$ python -q
>>> import numpy as np
>>> np.set_printoptions(suppress=True, linewidth=200)
>>> X = np.array([[1, 0, 0, 0, 0],
...     [3, 1, 0, 0, 0],
...     [0, 3, 1, 0, 0],
...     [3, 2, 3, 1, 0],
...     [1, 1, 2, 1, 1]])
>>> U, sigma, Vh = np.linalg.svd(X)
>>> sigma.round(3)
array([6.268, 2.804, 2.056, 0.786, 0.035])
>>> print(np.argmax(sigma[:-1] / (sigma[1:] + 1e-6)) + 1)
4
>>> M2 = U[:, :4] @ np.diag(sigma[:4]) @ Vh[:4]
>>> np.linalg.matrix_rank(M2)
np.int64(4)
>>> round(np.linalg.norm(X - M2, 2), 3), np.round(sigma[4], 3)
(np.float64(0.035), np.float64(0.035))
>>> data = np.load("data.npy")
>>> data
array([[0, 1, 1],
       [1, 0, 1],
       [1, 1, 0]])
>>> data @ (-1.0) ** np.arange(3)
array([0., 2., 0.])
>>> np.sort(np.abs(np.fft.fft(data[0]))), np.round(np.sort(np.linalg.svd(data, compute_uv=False)), 3)
(array([1., 1., 2.]), array([1., 1., 2.]))
>>> np.fft.fft(data[0])
array([ 2.+0.j, -1.+0.j, -1.+0.j])
>>> (data @ data)[0]
array([2, 1, 1])
>>> [round(float(np.linalg.det(data[:i, :i])), 2) + 0 for i in range(1, 4)]
[0.0, -1.0, 2.0]
>>> print(round(float(np.linalg.eigvalsh(data).min()), 3))
-1.0
>>> arr = np.loadtxt("sample4.csv", delimiter=",")
>>> arr
array([[  7.389,  -7.622, -12.459,  10.111,  -2.613],
       [ -0.453,   0.169,   0.54 ,  -0.415,   0.055],
       [  1.225,  -1.108,  -2.197,   1.802,  -0.46 ],
       [ -3.684,   3.526,   6.016,  -4.951,   1.278],
       [  6.268,  -6.298, -10.446,   8.301,  -2.03 ],
       [ -0.306,   0.245,   0.767,  -0.442,   0.287],
       [ -3.549,   3.639,   6.227,  -4.774,   1.245],
       [ -0.452,   0.533,   0.86 ,  -0.728,   0.167],
       [ -1.981,   2.17 ,   3.588,  -2.852,   0.679],
       [  2.099,  -2.403,  -3.866,   3.051,  -0.668],
       [  0.008,   0.008,  -0.231,   0.254,   0.044],
       [  5.675,  -5.699,  -9.499,   7.266,  -1.698],
       [ -2.994,   3.04 ,   4.939,  -3.872,   0.977]])
>>> U, sigma, Vh = np.linalg.svd(arr)
>>> sigma.round(3)
array([34.112,  0.439,  0.374,  0.345,  0.254])
>>> np.argmax(sigma[:-1] / (sigma[1:] + 1e-6)) + 1
np.int64(1)
>>> M2 = U[:, :1] @ np.diag(sigma[:1]) @ Vh[:1]
>>> np.round(np.linalg.norm(arr - M2, 2), 3), round(float(sigma[1]), 3)
(np.float64(0.439), 0.439)
>>> np.linalg.matrix_rank(arr, rtol=0.05)
np.int64(1)
>>> np.linalg.matrix_rank(M2)
np.int64(1)
>>> round(np.abs(arr - M2).max(), 3)
np.float64(0.196)
>>> feats = np.array([[-2.0, 1.0, 1.0, 1.0, 1.0, 1.0, 1.0],
...     [1.0, -2.0, 1.0, 1.0, 1.0, 1.0, 1.0],
...     [1.0, 1.0, -2.0, 1.0, 1.0, 1.0, 1.0],
...     [1.0, 1.0, 1.0, -2.0, 1.0, 1.0, 1.0],
...     [1.0, 1.0, 1.0, 1.0, -2.0, 1.0, 1.0],
...     [1.0, 1.0, 1.0, 1.0, 1.0, -2.0, 1.0],
...     [1.0, 1.0, 1.0, 1.0, 1.0, 1.0, -2.0]])
>>> W = np.array([[6, -2, 6, -6, 0, -2],
...     [7, 0, -1, -7, 1, -9],
...     [-2, -6, -2, -2, 2, -7],
...     [-5, 0, 1, 4, 1, -4],
...     [-6, -9, 0, -8, -8, 5],
...     [-1, 2, 0, -7, 9, 5],
...     [-6, -2, -8, 3, 2, 1]])
>>> coef = np.array([-2, -1, -1, -2, -1, 2])
>>> H = np.maximum(feats @ W + coef, 0)
>>> print(np.linalg.matrix_rank(H))
5
>>> (H > 0).astype(int)
array([[0, 0, 0, 0, 1, 0],
       [0, 0, 0, 0, 1, 1],
       [0, 0, 1, 0, 0, 1],
       [1, 0, 0, 0, 1, 1],
       [1, 1, 0, 0, 1, 0],
       [0, 0, 0, 0, 0, 0],
       [1, 0, 1, 0, 0, 0]])
>>> W2 = np.array([[3, 0, 0], [2, 2, 0], [2, 2, 2], [1, 0, 3], [2, 2, 2], [1, 2, 2]])
>>> H @ W2
array([[ 12.,  12.,  12.],
       [ 24.,  42.,  42.],
       [ 14.,  26.,  26.],
       [ 27.,  12.,  12.],
       [105.,  78.,  60.],
       [  0.,   0.,   0.],
       [ 65.,  38.,  38.]])
>>> W @ W2
array([[ 18,   4, -10],
       [  5, -18, -39],
       [-27, -26, -20],
       [-11,  -4,   8],
       [-55, -24, -30],
       [ 17,  32,   7],
       [-30, -14,  -1]])
>>> (H @ W2).round(6).argmax(axis=1)
array([0, 1, 1, 0, 0, 0, 0])
>>> np.round(np.sort(np.abs(np.linalg.eigvals(feats))), 3)
array([3., 3., 3., 3., 3., 3., 4.])
>>> feats @ feats
array([[10.,  1.,  1.,  1.,  1.,  1.,  1.],
       [ 1., 10.,  1.,  1.,  1.,  1.,  1.],
       [ 1.,  1., 10.,  1.,  1.,  1.,  1.],
       [ 1.,  1.,  1., 10.,  1.,  1.,  1.],
       [ 1.,  1.,  1.,  1., 10.,  1.,  1.],
       [ 1.,  1.,  1.,  1.,  1., 10.,  1.],
       [ 1.,  1.,  1.,  1.,  1.,  1., 10.]])
>>> vals, V = np.linalg.eigh(feats)
>>> np.round(np.linalg.eigvalsh(feats + -3 * np.eye(7)), 3)
array([-6., -6., -6., -6., -6., -6.,  1.])
>>> np.round(V.T @ feats @ V, 3) + 0
array([[-3.,  0.,  0.,  0.,  0.,  0.,  0.],
       [ 0., -3.,  0.,  0.,  0.,  0.,  0.],
       [ 0.,  0., -3.,  0.,  0.,  0.,  0.],
       [ 0.,  0.,  0., -3.,  0.,  0.,  0.],
       [ 0.,  0.,  0.,  0., -3.,  0.,  0.],
       [ 0.,  0.,  0.,  0.,  0., -3.,  0.],
       [ 0.,  0.,  0.,  0.,  0.,  0.,  4.]])
>>> np.round(np.abs(V[:, -1]), 3)
array([0.378, 0.378, 0.378, 0.378, 0.378, 0.378, 0.378])
>>> print(np.round(V.T @ V, 3) + 0)
[[1. 0. 0. 0. 0. 0. 0.]
 [0. 1. 0. 0. 0. 0. 0.]
 [0. 0. 1. 0. 0. 0. 0.]
 [0. 0. 0. 1. 0. 0. 0.]
 [0. 0. 0. 0. 1. 0. 0.]
 [0. 0. 0. 0. 0. 1. 0.]
 [0. 0. 0. 0. 0. 0. 1.]]
>>> np.round(np.linalg.svd(feats, compute_uv=False), 3)
array([4., 3., 3., 3., 3., 3., 3.])
>>> (vals > 1e-8).sum(), (vals < -1e-8).sum()
(np.int64(1), np.int64(6))
>>> round(float(vals.sum()), 3), np.trace(feats)
(-14.0, np.float64(-14.0))
>>> x0 = np.array([3, -5, 2, -4, -5, 2, 4])
>>> target = feats @ x0
>>> coef, lr = np.zeros(7), 1 / np.linalg.norm(feats, 2) ** 2
>>> for i in range(6):
...     coef -= lr * feats.T @ (feats @ coef - target)
...     if i % 2 == 0: print(i, round(np.linalg.norm(feats @ coef - target), 3))
... 
0 12.974
2 2.483
4 0.475
>>> round(np.linalg.cond(feats), 3)
np.float64(1.333)
>>> print(feats @ (-1.0) ** np.arange(7))
[-2.  4. -2.  4. -2.  4. -2.]
>>> np.fft.fft(feats[0])
array([ 4.+0.j, -3.+0.j, -3.+0.j, -3.+0.j, -3.+0.j, -3.+0.j, -3.+0.j])
>>> W0 = np.load("mat.npy")
>>> W0
array([[ 2.5,  0.4,  0.5],
       [ 0.5,  0.4,  1.1],
       [-0.6, -0.6,  4.5],
       [ 0.9,  1. , -0.4],
       [ 3.1,  2. , -0.2],
       [-0.1, -1. ,  0.2],
       [ 0.1, -0.5,  0. ],
       [-0.9, -1. ,  0.9],
       [ 1.6,  2.3,  0.7],
       [-1.5, -0.3, -0.1],
       [-0.4,  0. , -0.6],
       [ 0. ,  0.9,  0.9],
       [ 0.9, -0.5, -0.1],
       [ 0. ,  1.6, -1.8],
       [ 0.3,  1.8,  1.6],
       [-1. , -0.1, -0.1],
       [-0.4,  1.4, -0.9],
       [ 0. ,  2.2,  0.7],
       [-0.1,  1.4, -1.1],
       [-0.3, -0.9, -1.2],
       [ 0.6, -2. , -0.8],
       [ 0.1,  2.5, -1.1],
       [ 0. , -0.1, -1.7],
       [ 0.8, -2.2, -0.2],
       [-1.5,  0.7,  1. ],
       [ 0.9,  0. , -0.9],
       [ 0.3, -0.9,  0.6],
       [ 1.5,  0.8,  1.1],
       [ 0.5,  0.5,  0. ],
       [ 0.1, -0.7,  1.3],
       [-0.1, -0.3,  1.1],
       [-1.5, -1.6,  0. ],
       [ 0.3,  0.3, -1.1],
       [ 0. ,  0.6,  1.3],
       [ 0.1, -2.9, -0.2],
       [-1.8,  0.9, -0.5]])
>>> Xc = W0 - W0.mean(axis=0)
>>> V = np.linalg.svd(Xc)[2][:2]
>>> M2 = Xc - Xc @ V.T @ V
>>> np.round((Xc @ V.T).std(axis=0), 3)
array([1.329, 1.147])
>>> np.round(np.diag(V.T @ V), 3)
array([0.14, 0.86, 1.  ])
>>> np.round(M2.std(axis=0), 3)
array([0.882, 0.356, 0.007])
>>> A = np.loadtxt("a.csv", delimiter=",")
>>> A
array([[2., 1., 0., 0., 0., 0.],
       [2., 0., 1., 0., 0., 0.],
       [3., 1., 1., 0., 0., 0.],
       [2., 1., 0., 0., 0., 0.],
       [2., 0., 1., 0., 0., 0.],
       [3., 1., 1., 0., 0., 0.]])
>>> np.allclose(A @ A.T, A.T @ A)
False
>>> print(A @ A)
[[ 6.  2.  1.  0.  0.  0.]
 [ 7.  3.  1.  0.  0.  0.]
 [11.  4.  2.  0.  0.  0.]
 [ 6.  2.  1.  0.  0.  0.]
 [ 7.  3.  1.  0.  0.  0.]
 [11.  4.  2.  0.  0.  0.]]
>>> round(np.linalg.det(A), 3)
np.float64(0.0)
>>> U, sigma, Vh = np.linalg.svd(A)
>>> sigma.round(3)
array([6.317, 1.414, 0.317, 0.   , 0.   , 0.   ])
>>> M2 = U[:, :3] @ np.diag(sigma[:3]) @ Vh[:3]
>>> np.linalg.matrix_rank(A, rtol=0.05)
np.int64(3)
>>> round(float(np.linalg.norm(A - M2, 2)), 3), sigma[3]
(0.0, np.float64(0.0))
>>> rng = np.random.default_rng(142105)
>>> M2 = A + rng.integers(-2, 3, (6, 3)) @ rng.integers(-2, 3, (3, 6))
>>> print(M2)
[[ 7. -1. -4.  1. -3.  3.]
 [-2.  4.  7. -1.  4. -5.]
 [ 3.  5.  9.  3.  1. -1.]
 [-3. -1.  0.  0.  0.  2.]
 [ 2.  0.  3.  2. -1.  2.]
 [13.  5.  1.  0.  0. -4.]]
>>> M2 - A
array([[ 5., -2., -4.,  1., -3.,  3.],
       [-4.,  4.,  6., -1.,  4., -5.],
       [ 0.,  4.,  8.,  3.,  1., -1.],
       [-5., -2.,  0.,  0.,  0.,  2.],
       [ 0.,  0.,  2.,  2., -1.,  2.],
       [10.,  4.,  0.,  0.,  0., -4.]])
>>> np.linalg.matrix_rank(M2 - A, tol=1e-8)
np.int64(3)
>>> U, sigma, Vh = np.linalg.svd(A)
>>> V = Vh[:(sigma > 1e-8).sum()]
>>> x0 = A[3] + -3 * A[5] + rng.integers(2) * np.eye(6)[0]
>>> x0
array([-6., -2., -3.,  0.,  0.,  0.])
>>> np.round(np.diag(V.T @ V), 3)
array([1., 1., 1., 0., 0., 0.])
>>> np.round(np.linalg.norm(x0 - V.T @ V @ x0), 3)
np.float64(0.0)
>>> np.allclose(V.T @ V @ x0, x0)
True
>>> F = np.load("layer16.npy")
>>> F
array([[-0.558,  5.281, -1.263, -6.024,  3.105, -8.741],
       [ 0.006,  4.58 , -0.734, -5.75 ,  3.161, -8.628],
       [ 0.434,  4.941, -0.606, -6.133,  2.705, -9.464],
       [-0.042,  4.803, -1.177, -5.46 ,  3.07 , -9.683],
       [-0.201,  5.229, -1.266, -5.931,  2.602, -9.004],
       [ 0.103,  4.823, -1.513, -5.605,  2.875, -8.857],
       [ 0.661,  4.957, -1.185, -5.664,  3.026, -9.541],
       [-0.195,  5.145, -1.508, -5.803,  3.061, -8.887],
       [ 0.262,  5.084, -0.964, -5.894,  3.987, -9.106],
       [-0.159,  4.937, -0.635, -6.246,  3.388, -9.195],
       [-0.311,  4.934, -0.933, -5.834,  3.016, -9.591],
       [ 0.257,  4.981, -0.844, -5.994,  2.725, -9.391],
       [-8.52 ,  3.759,  5.308, -2.267, -6.848, -5.076],
       [-7.755,  3.411,  4.791, -1.433, -6.913, -5.292],
       [-8.287,  4.133,  5.003, -1.485, -7.064, -5.06 ],
       [-7.818,  4.202,  4.842, -1.591, -6.973, -5.028],
       [-8.452,  4.021,  5.207, -1.812, -6.914, -5.369],
       [-7.671,  3.921,  5.244, -2.06 , -7.064, -4.759],
       [-7.87 ,  4.704,  5.504, -1.73 , -6.652, -4.86 ],
       [-7.813,  4.159,  5.064, -2.829, -7.111, -5.05 ],
       [-8.038,  4.696,  4.461, -2.159, -7.09 , -4.77 ],
       [-8.25 ,  3.939,  4.733, -2.364, -6.642, -4.712],
       [-8.05 ,  4.019,  5.247, -1.887, -6.638, -5.1  ],
       [-8.705,  3.863,  5.186, -1.628, -6.94 , -5.386],
       [-3.453, -1.975, -6.317,  7.906,  1.798,  0.702],
       [-2.785, -2.372, -6.008,  7.694,  2.245,  1.291],
       [-3.067, -2.129, -6.217,  7.427,  1.427,  0.941],
       [-2.827, -1.818, -6.414,  7.602,  2.31 ,  1.209],
       [-3.129, -1.73 , -6.042,  7.905,  1.888,  1.034],
       [-3.094, -2.162, -5.755,  7.74 ,  2.17 ,  0.871],
       [-3.195, -1.545, -5.963,  7.631,  1.587,  1.085],
       [-2.907, -2.127, -5.68 ,  7.738,  1.917,  1.116],
       [-2.877, -2.4  , -6.461,  7.584,  2.099,  0.736],
       [-3.009, -2.139, -6.373,  8.479,  2.407,  1.331],
       [-3.364, -2.554, -6.382,  7.424,  1.716,  0.33 ],
       [-2.902, -1.936, -6.053,  7.972,  2.058,  0.817]])
>>> M2 = F / np.linalg.norm(F, axis=1, keepdims=True)
>>> cov = M2 @ M2.T
>>> (cov - 2 * np.eye(36)).round(6).argmax(axis=1)
array([ 7,  9, 11, 10,  7,  7, 11,  5,  1,  1,  3,  2, 21, 23, 15, 14, 22, 22, 22, 17, 15, 12, 16, 16, 28, 33, 24, 33, 30, 31, 28, 29, 35, 31, 32, 28])
>>> round(np.degrees(np.arccos(np.clip(cov[18, 25], -1, 1))), 3)
np.float64(112.875)
>>> print(np.round(np.linalg.norm(M2, axis=1), 3))
[1. 1. 1. 1. 1. 1. 1. 1. 1. 1. 1. 1. 1. 1. 1. 1. 1. 1. 1. 1. 1. 1. 1. 1. 1. 1. 1. 1. 1. 1. 1. 1. 1. 1. 1. 1.]
